% ipython --no-banner

In [1]: import numpy as np

In [2]: import numpy.linalg as la

In [3]: np.set_printoptions(precision=2, suppress=True, linewidth=200)

In [4]: rng = np.random.default_rng(22)

In [5]: X = rng.normal(size=(16, 3)) + 5 * np.array([-2, -3, 5])

In [6]: X
Out[6]: 
array([[-11.4 , -16.2 ,  23.7 ],
       [-10.62, -13.55,  23.4 ],
       [ -9.06, -13.74,  24.64],
       [-10.7 , -14.53,  26.21],
       [ -7.84, -14.11,  26.59],
       [-10.45, -15.87,  23.28],
       [-11.15, -15.36,  25.19],
       [-11.31, -14.18,  24.9 ],
       [-10.64, -15.77,  27.02],
       [ -9.83, -15.9 ,  24.05],
       [ -8.16, -15.58,  26.19],
       [ -8.58, -17.32,  26.35],
       [-10.21, -16.08,  24.46],
       [ -9.44, -14.63,  25.43],
       [-10.72, -13.72,  26.5 ],
       [ -8.17, -14.  ,  26.89]])

In [7]: gram = np.cov(X, rowvar=False)

In [8]: gram.shape
Out[8]: (3, 3)

In [9]: X.std(axis=0)
Out[9]: array([1.16, 1.08, 1.24])

In [10]: np.round(np.corrcoef(X[:, 1], X[:, 2])[0, 1], 2)
Out[10]: np.float64(0.11)

In [11]: la.eigvalsh(gram)[::-1]
Out[11]: array([2.27, 1.24, 0.81])

In [12]: gram
Out[12]: 
array([[1.44, 0.05, 0.71],
       [0.05, 1.25, 0.16],
       [0.71, 0.16, 1.63]])

In [13]: np.argwhere(np.triu(np.abs(np.corrcoef(X.T)) > 0.8, 1))
Out[13]: array([], shape=(0, 2), dtype=int64)

In [14]: [round(float(x), 2) for x in la.svd(X, compute_uv=False)[:3]]
Out[14]: [124.26, 5.64, 4.17]

In [15]: np.argsort(-la.norm(X, axis=0).round(6), kind="stable")[:3]
Out[15]: array([2, 1, 0])

In [16]: np.abs(la.svd(X)[2][-1])
Out[16]: array([0.56, 0.79, 0.25])

In [17]: la.matrix_rank(X, rtol=0.1)
Out[17]: np.int64(1)

In [18]: A = np.load("layer14.npy")

In [19]: A
Out[19]: 
array([[1.  , 0.7 , 0.49, 0.34],
       [0.7 , 1.  , 0.7 , 0.49],
       [0.49, 0.7 , 1.  , 0.7 ],
       [0.34, 0.49, 0.7 , 1.  ]])

In [20]: L = la.cholesky(A)

In [21]: np.diag(L) ** 2
Out[21]: array([1.  , 0.51, 0.51, 0.51])

In [22]: evals, evecs = la.eig(A)

In [23]: evals
Out[23]: array([2.72, 0.76, 0.32, 0.2 ])

In [24]: np.sort(la.eigvals(A.T))
Out[24]: array([0.2 , 0.32, 0.76, 2.72])

In [25]: np.sort(la.eigvals(A @ A))
Out[25]: array([0.04, 0.1 , 0.57, 7.42])

In [26]: round(float(np.prod(evals)), 2)
Out[26]: 0.13

In [27]: O, Rm = la.qr(A)

In [28]: np.allclose(Rm.T @ Rm, A.T @ A)
Out[28]: True

In [29]: O.shape, Rm.shape
Out[29]: ((4, 4), (4, 4))

In [30]: np.abs(np.diag(Rm))
Out[30]: array([1.36, 0.49, 0.47, 0.42])

In [31]: np.round(O.T @ O, 2) + 0
Out[31]: 
array([[1., 0., 0., 0.],
       [0., 1., 0., 0.],
       [0., 0., 1., 0.],
       [0., 0., 0., 1.]])

In [32]: np.trace(O @ O.T)
Out[32]: np.float64(4.0)

In [33]: Rm
Out[33]: 
array([[-1.36, -1.41, -1.26, -1.01],
       [ 0.  , -0.49, -0.65, -0.6 ],
       [ 0.  ,  0.  , -0.47, -0.55],
       [ 0.  ,  0.  ,  0.  ,  0.42]])

In [34]: other = A + rng.integers(-2, 3, (4, 1)) @ rng.integers(-2, 3, (1, 4))

In [35]: other
Out[35]: 
array([[-3.  , -1.3 ,  0.49, -3.66],
       [-1.3 ,  0.  ,  0.7 , -1.51],
       [-1.51, -0.3 ,  1.  , -1.3 ],
       [ 2.34,  1.49,  0.7 ,  3.  ]])

In [36]: np.abs(other - A).sum(axis=1)
Out[36]: array([10.,  5.,  5.,  5.])

In [37]: la.matrix_rank(other - A, tol=1e-8)
Out[37]: np.int64(1)

In [38]: F = np.loadtxt("m.csv", delimiter=",")

In [39]: F
Out[39]: 
array([[ 5., -8., -8., -8.],
       [-6., -8., -6.,  0.],
       [ 7., -8.,  7., -3.],
       [-6., -6., -4., -8.]])

In [40]: P = np.triu(np.array([[-2, 1, -1, -1], [2, -1, 0, -2], [-1, -1, 2, -1], [-1, 1, 0, 1]]), 1) + np.eye(4)

In [41]: other = P @ F @ la.inv(P)

In [42]: np.round(la.det(other), 2)
Out[42]: np.float64(12420.0)

In [43]: P @ F - F @ P
Out[43]: 
array([[ -7.,   1.,  -4.,  -8.],
       [ 12.,  18.,   2., -12.],
       [  6.,  -1.,  11.,   6.],
       [  0.,   6.,  -6., -22.]])

In [44]: la.matrix_rank(other)
Out[44]: np.int64(4)

In [45]: other
Out[45]: 
array([[ -2.,   0., -19., -18.],
       [  6.,  -2.,   8.,  26.],
       [ 13., -15.,  24.,  12.],
       [ -6.,   0., -10., -24.]])

In [46]: np.poly(other)
Out[46]: array([    1.,     4.,  -193.,   776., 12420.])
